>>> import numpy as np
>>> import numpy.linalg as la
>>> np.set_printoptions(suppress=True, linewidth=100)
>>> W0 = np.arange(70).reshape(7, 10) + 2
>>> W0
array([[ 2,  3,  4,  5,  6,  7,  8,  9, 10, 11],
       [12, 13, 14, 15, 16, 17, 18, 19, 20, 21],
       [22, 23, 24, 25, 26, 27, 28, 29, 30, 31],
       [32, 33, 34, 35, 36, 37, 38, 39, 40, 41],
       [42, 43, 44, 45, 46, 47, 48, 49, 50, 51],
       [52, 53, 54, 55, 56, 57, 58, 59, 60, 61],
       [62, 63, 64, 65, 66, 67, 68, 69, 70, 71]])
>>> Uu, s, vt = la.svd(W0)
>>> np.argmax(s[:-1] / (s[1:] + 1e-6)) + 1
np.int64(2)
>>> A2 = Uu[:, :2] @ np.diag(s[:2]) @ vt[:2]
>>> la.matrix_rank(W0, rtol=0.05)
np.int64(1)
>>> round(float(la.norm(W0 - A2) / la.norm(W0)), 2)
0.0
>>> Uu, s, vt = la.svd(W0)
>>> V = vt[:(s > 1e-8).sum()]
>>> rng = np.random.default_rng(41)
>>> vec = W0[5] + 5 * W0[2] + rng.integers(2) * np.eye(10)[7]
>>> vec
array([162., 168., 174., 180., 186., 192., 198., 205., 210., 216.])
>>> la.matrix_rank(np.vstack([W0, vec]))
np.int64(3)
>>> round(la.norm(vec - V.T @ V @ vec), 2)
np.float64(0.91)
>>> rk = la.matrix_rank(W0)
>>> rk
np.int64(2)
>>> N = la.svd(W0)[2][rk:].T
>>> np.allclose(W0 @ N, 0)
True
>>> [int(la.matrix_rank(W0[:, :j + 1])) for j in range(10)]
[1, 2, 2, 2, 2, 2, 2, 2, 2, 2]
>>> N.shape
(10, 8)
>>> np.round(W0 @ la.pinv(W0) @ W0, 2)
array([[ 2.,  3.,  4.,  5.,  6.,  7.,  8.,  9., 10., 11.],
       [12., 13., 14., 15., 16., 17., 18., 19., 20., 21.],
       [22., 23., 24., 25., 26., 27., 28., 29., 30., 31.],
       [32., 33., 34., 35., 36., 37., 38., 39., 40., 41.],
       [42., 43., 44., 45., 46., 47., 48., 49., 50., 51.],
       [52., 53., 54., 55., 56., 57., 58., 59., 60., 61.],
       [62., 63., 64., 65., 66., 67., 68., 69., 70., 71.]])
>>> try:
...     la.inv(W0)
... except la.LinAlgError as e:
...     print("failed:", e)
... 
failed: Last 2 dimensions of the array must be square
>>> np.abs(np.diag(la.qr(W0)[1])) > 1e-9
array([ True,  True, False, False, False, False, False])
>>> round(np.trace(la.pinv(W0) @ W0), 2)
np.float64(2.0)
>>> np.unique(W0.round(6), axis=0).shape
(7, 10)
>>> data = np.array([[0, 5, 4, 5, 2, 1, -3, -5],
...     [1, -3, 5, 1, -1, 0, -2, 2],
...     [0, -3, -4, 3, 3, -2, 2, 0],
...     [5, -1, 5, 5, -4, 3, 1, 1],
...     [0, 0, -4, 4, -3, -1, 4, 5],
...     [0, 1, 2, -4, 0, -2, -1, -1],
...     [-3, 2, 0, 5, -4, -4, 5, -1],
...     [4, 2, -4, -5, -3, -5, -2, 1]])
>>> data
array([[ 0,  5,  4,  5,  2,  1, -3, -5],
       [ 1, -3,  5,  1, -1,  0, -2,  2],
       [ 0, -3, -4,  3,  3, -2,  2,  0],
       [ 5, -1,  5,  5, -4,  3,  1,  1],
       [ 0,  0, -4,  4, -3, -1,  4,  5],
       [ 0,  1,  2, -4,  0, -2, -1, -1],
       [-3,  2,  0,  5, -4, -4,  5, -1],
       [ 4,  2, -4, -5, -3, -5, -2,  1]])
>>> A2 = np.array([[2, 1, 1],
...     [1, 1, 1],
...     [3, 2, 1],
...     [3, 1, 3],
...     [3, 3, 1],
...     [0, 2, 1],
...     [0, 1, 0],
...     [2, 1, 2]])
>>> np.einsum("ij,ij->i", data, data)
array([105,  45,  51, 103,  83,  27,  96, 100])
>>> data @ A2
array([[ 28,  18,  17],
       [ 18,   6,   9],
       [  3,  -1,   3],
       [ 29,  15,  25],
       [  1,  -6,  14],
       [ -7,  -5, -13],
       [ -3, -12,   4],
       [-24, -27, -19]])
>>> np.einsum("ij->j", data)
array([  7,   3,   4,  14, -10, -10,   4,   2])
>>> A2 @ data
Traceback (most recent call last):
  File "<python-input-34>", line 1, in <module>
    A2 @ data
    ~~~^~~~~~
ValueError: matmul: Input operand 1 has a mismatch in its core dimension 0, with gufunc signature (n?,k),(k,m?)->(n?,m?) (size 8 is different from 3)
>>> np.einsum("ik,kj->ij", data, A2)
array([[ 28,  18,  17],
       [ 18,   6,   9],
       [  3,  -1,   3],
       [ 29,  15,  25],
       [  1,  -6,  14],
       [ -7,  -5, -13],
       [ -3, -12,   4],
       [-24, -27, -19]])
>>> np.vstack([data, A2.T]).shape
(11, 8)
>>> la.matrix_rank(np.vstack([data, A2.T]))
np.int64(8)
>>> A2 = data / la.norm(data, axis=1, keepdims=True)
>>> gram = A2 @ A2.T
>>> gram[1].round(2)
array([ 0.06,  1.  , -0.31,  0.62, -0.18,  0.09, -0.18, -0.27])
>>> np.round(np.degrees(np.arccos(np.clip(gram[1, 6], -1, 1))), 2)
np.float64(100.52)
>>> (np.abs(gram) > 0.9).astype(int)
array([[1, 0, 0, 0, 0, 0, 0, 0],
       [0, 1, 0, 0, 0, 0, 0, 0],
       [0, 0, 1, 0, 0, 0, 0, 0],
       [0, 0, 0, 1, 0, 0, 0, 0],
       [0, 0, 0, 0, 1, 0, 0, 0],
       [0, 0, 0, 0, 0, 1, 0, 0],
       [0, 0, 0, 0, 0, 0, 1, 0],
       [0, 0, 0, 0, 0, 0, 0, 1]])
>>> (gram - 2 * np.eye(8)).round(6).argmax(axis=1)
array([3, 3, 4, 1, 6, 7, 4, 5])
>>> A2 = data + rng.integers(-2, 3, (8, 7)) @ rng.integers(-2, 3, (7, 8))
>>> A2
array([[ -6,  20,   1,  11,   0,   2,  -1,  -9],
       [ 13,  -6,   6,   0, -11, -10,   1,  -4],
       [  5, -11, -15,  -8,   8,  -7,   5,   7],
       [  4,   2,  14,  13, -15,   5,   4,  -9],
       [  5,  -7,   2,   4,   5,  -8,  -2,  13],
       [ -1,  10,   2,   2,  -6,  -8,  -2,  -5],
       [-10,  18,   0,  11,  -8,   0,   9,  -6],
       [  5,   3, -16, -15,  -7,  -2,  14,  -1]])
>>> np.abs(A2 - data).sum(axis=1)
array([39, 46, 55, 47, 47, 33, 46, 49])
>>> A2 = la.inv(data)
>>> round(la.slogdet(data)[0], 2)
np.float64(1.0)
>>> np.round(la.det(data) * A2, 2)
array([[  44127., -141525.,  180099.,  231309.,   78084.,  297612., -132588.,   46980.],
       [ 182409., -150307.,  -67643.,    3371.,  303516.,  370132., -113908.,  -52068.],
       [  46695.,   60307.,   29483.,   69925.,  110052.,  412076.,  -28940., -124188.],
       [ 100410.,  106370.,   48658.,  -22066.,   23256., -204344.,   40952.,   31704.],
       [ 144327.,  -80333.,  247307.,   17989.,  278244.,  580076., -222284., -169116.],
       [ -70602., -142226., -166306.,   48706.,  -71064., -247240.,  -64568.,  -73752.],
       [ -70704., -286128.,  147600.,  199728.,  152064.,  568512.,  -21312., -194112.],
       [  86067.,  115407.,  -18297.,  -65655.,  420660.,  336924., -185148.,  -85644.]])
>>> gram = data.T @ data
>>> np.round(la.eigvalsh(gram)[::-1], 2)
array([189.42, 173.11, 101.19,  78.35,  35.86,  21.4 ,   9.3 ,   1.38])
>>> gram
array([[ 51,  -6,  14,  -9, -21,   7, -20,  14],
       [ -6,  53,   6,   4,  -6, -12, -11, -33],
       [ 14,   6, 118,  34,  -5,  47, -35, -31],
       [ -9,   4,  34, 142, -19,  23,  49,  -4],
       [-21,  -6,  -5, -19,  64,  18, -28, -30],
       [  7, -12,  47,  23,  18,  60, -16,  -6],
       [-20, -11, -35,  49, -28, -16,  64,  26],
       [ 14, -33, -31,  -4, -30,  -6,  26,  58]])
>>> np.round(la.svd(data, compute_uv=False) ** 2, 2)
array([189.42, 173.11, 101.19,  78.35,  35.86,  21.4 ,   9.3 ,   1.38])
>>> np.diag(gram)
array([ 51,  53, 118, 142,  64,  60,  64,  58])
>>> (data @ data.T).shape
(8, 8)
>>> M = np.loadtxt("sample11.csv", delimiter=",")
>>> M
array([[ 1., -1., -2., -2.,  1.,  0.,  0.,  2., -1.],
       [ 2.,  3.,  2., -2.,  0.,  0., -3.,  0., -3.],
       [ 0., -3., -2.,  1., -1.,  2.,  1.,  2.,  3.],
       [-1., -2., -2.,  2., -3., -1.,  1., -3., -2.],
       [ 3., -1.,  1., -1.,  1.,  3., -2.,  3.,  3.],
       [-1.,  2.,  0.,  3., -2.,  0.,  1.,  2.,  2.],
       [ 2., -3.,  3.,  1.,  1., -3., -2.,  0., -1.],
       [-3., -7., -6.,  2.,  1.,  0.,  6.,  2.,  5.]])
>>> la.matrix_rank(M, rtol=0.1)
np.int64(6)
>>> np.argsort(-la.norm(M, axis=0).round(6), kind="stable")[:3]
array([1, 2, 8])
>>> np.round(M @ la.pinv(M) @ M, 2) + 0
array([[ 1., -1., -2., -2.,  1.,  0.,  0.,  2., -1.],
       [ 2.,  3.,  2., -2.,  0.,  0., -3.,  0., -3.],
       [ 0., -3., -2.,  1., -1.,  2.,  1.,  2.,  3.],
       [-1., -2., -2.,  2., -3., -1.,  1., -3., -2.],
       [ 3., -1.,  1., -1.,  1.,  3., -2.,  3.,  3.],
       [-1.,  2.,  0.,  3., -2.,  0.,  1.,  2.,  2.],
       [ 2., -3.,  3.,  1.,  1., -3., -2.,  0., -1.],
       [-3., -7., -6.,  2.,  1.,  0.,  6.,  2.,  5.]])
>>> np.allclose(M[:-1].T @ la.lstsq(M[:-1].T, M[-1])[0], M[-1])
True
>>> np.abs(np.diag(la.qr(M)[1])) > 1e-9
array([ True,  True,  True,  True,  True,  True,  True, False])
>>> np.round(np.trace(la.pinv(M) @ M), 2)
np.float64(7.0)
>>> f, r1 = M[5], M[0]
>>> f @ r1
np.float64(-9.0)
>>> f @ f
np.float64(27.0)
>>> pr = (f @ r1) / (f @ f) * f
>>> np.round(r1 - pr, 2)
array([ 0.67, -0.33, -2.  , -1.  ,  0.33,  0.  ,  0.33,  2.67, -0.33])
>>> la.matrix_rank(np.outer(f, r1))
np.int64(1)
>>> np.outer(f, r1)
array([[-1.,  1.,  2.,  2., -1., -0., -0., -2.,  1.],
       [ 2., -2., -4., -4.,  2.,  0.,  0.,  4., -2.],
       [ 0., -0., -0., -0.,  0.,  0.,  0.,  0., -0.],
       [ 3., -3., -6., -6.,  3.,  0.,  0.,  6., -3.],
       [-2.,  2.,  4.,  4., -2., -0., -0., -4.,  2.],
       [ 0., -0., -0., -0.,  0.,  0.,  0.,  0., -0.],
       [ 1., -1., -2., -2.,  1.,  0.,  0.,  2., -1.],
       [ 2., -2., -4., -4.,  2.,  0.,  0.,  4., -2.],
       [ 2., -2., -4., -4.,  2.,  0.,  0.,  4., -2.]])
>>> A2 = M / la.norm(M, axis=1)
Traceback (most recent call last):
  File "<python-input-71>", line 1, in <module>
    A2 = M / la.norm(M, axis=1)
         ~~^~~~~~~~~~~~~~~~~~~~
ValueError: operands could not be broadcast together with shapes (8,9) (8,) 
>>> A2 = M / la.norm(M, axis=1, keepdims=True)
>>> gram = A2 @ A2.T
>>> gram[2].round(2)
array([ 0.22, -0.75,  1.  ,  0.06,  0.47,  0.34, -0.23,  0.8 ])
>>> (gram - 2 * np.eye(8)).round(6).argmax(axis=1)
array([4, 6, 7, 7, 2, 2, 1, 2])
>>> (np.abs(gram) > 0.9).astype(int)
array([[1, 0, 0, 0, 0, 0, 0, 0],
       [0, 1, 0, 0, 0, 0, 0, 1],
       [0, 0, 1, 0, 0, 0, 0, 0],
       [0, 0, 0, 1, 0, 0, 0, 0],
       [0, 0, 0, 0, 1, 0, 0, 0],
       [0, 0, 0, 0, 0, 1, 0, 0],
       [0, 0, 0, 0, 0, 0, 1, 0],
       [0, 1, 0, 0, 0, 0, 0, 1]])
>>> Uu, s, vt = la.svd(M)
>>> np.argmax(s[:-1] / (s[1:] + 1e-6)) + 1
np.int64(7)
>>> s.round(2) + 0
array([15.15,  8.67,  6.56,  5.28,  3.81,  2.79,  0.47,  0.  ])
>>> A2 = Uu[:, :7] @ np.diag(s[:7]) @ vt[:7]
>>> np.round(la.norm(M - A2) / la.norm(M), 2)
np.float64(0.0)
>>> la.matrix_rank(M, rtol=0.05)
np.int64(6)
>>> A2.round(2) + 0
array([[ 1., -1., -2., -2.,  1.,  0.,  0.,  2., -1.],
       [ 2.,  3.,  2., -2.,  0.,  0., -3.,  0., -3.],
       [ 0., -3., -2.,  1., -1.,  2.,  1.,  2.,  3.],
       [-1., -2., -2.,  2., -3., -1.,  1., -3., -2.],
       [ 3., -1.,  1., -1.,  1.,  3., -2.,  3.,  3.],
       [-1.,  2.,  0.,  3., -2.,  0.,  1.,  2.,  2.],
       [ 2., -3.,  3.,  1.,  1., -3., -2.,  0., -1.],
       [-3., -7., -6.,  2.,  1.,  0.,  6.,  2.,  5.]])
>>> np.round(np.abs(M - A2).max(), 2)
np.float64(0.0)
>>> la.matrix_rank(A2)
np.int64(7)
>>> round(float(la.norm(M - A2, 2)), 2), np.round(s[7], 2)
(0.0, np.float64(0.0))
>>> X = np.array([[1.0, 0.0, 0.0, 0.0],
...     [0.0, 1.0, 0.0, 0.0],
...     [0.0, 0.0, 1.0, 0.0],
...     [0.0, 0.0, 0.0, 1.0]])
>>> # orthonormal columns
>>> vals, V = la.eigh(X)
>>> V.T @ X @ V
array([[1., 0., 0., 0.],
       [0., 1., 0., 0.],
       [0., 0., 1., 0.],
       [0., 0., 0., 1.]])
>>> np.round(la.svd(X, compute_uv=False), 2)
array([1., 1., 1., 1.])
>>> V.T @ V
array([[1., 0., 0., 0.],
       [0., 1., 0., 0.],
       [0., 0., 1., 0.],
       [0., 0., 0., 1.]])
>>> vals.sum(), np.trace(X)
(np.float64(4.0), np.float64(4.0))
>>> vec = np.ones(4)
>>> for _ in range(5):
...     vec = X @ vec
...     vec /= la.norm(vec)
...     print(round(vec @ X @ vec, 2))
... 
1.0
1.0
1.0
1.0
1.0
>>> vec
array([0.5, 0.5, 0.5, 0.5])
>>> round(float(la.eigvalsh(X)[-1]), 2)
1.0
>>> vals, V = la.eig(X)
>>> X @ V[:, 0] - vals[0] * V[:, 0]
array([0., 0., 0., 0.])
>>> vals
array([1., 1., 1., 1.])
>>> np.round(np.sort(la.eigvals(la.inv(X))), 2)
array([1., 1., 1., 1.])
>>> np.flatnonzero(la.matrix_power((X != 0) + (X.T != 0) + np.eye(4), 4)[2])
array([2])
>>> np.round(np.sort(la.eigvals(X).real), 2)
array([1., 1., 1., 1.])
>>> X @ np.ones(4)
array([1., 1., 1., 1.])
>>> X.sum(axis=1)
array([1., 1., 1., 1.])
>>> np.round(np.sort(np.abs(la.eigvals(X)))[::-1], 2)
array([1., 1., 1., 1.])
>>> pr = np.eye(4)[2]
>>> for _ in range(6):
...     pr = pr @ X
...     print(pr.round(2))
... 
[0. 0. 1. 0.]
[0. 0. 1. 0.]
[0. 0. 1. 0.]
[0. 0. 1. 0.]
[0. 0. 1. 0.]
[0. 0. 1. 0.]
>>> mat = np.loadtxt("out8.csv", delimiter=",")
>>> mat.round(2)
array([[0.42, 0.11, 0.  , 0.48],
       [0.11, 0.03, 0.  , 0.13],
       [0.  , 0.  , 0.  , 0.  ],
       [0.48, 0.13, 0.  , 0.55]])
>>> vec = np.array([0, -2, 1, -1])
>>> np.round(mat @ vec, 2)
array([-0.71, -0.19,  0.  , -0.8 ])
>>> round((vec - mat @ vec) @ (mat @ vec), 2)
np.float64(-0.0)
>>> np.round(mat @ mat @ vec, 2)
array([-0.71, -0.19,  0.  , -0.8 ])
>>> np.round(la.eigvalsh(2 * mat - np.eye(4)), 2)
array([-1., -1., -1.,  1.])
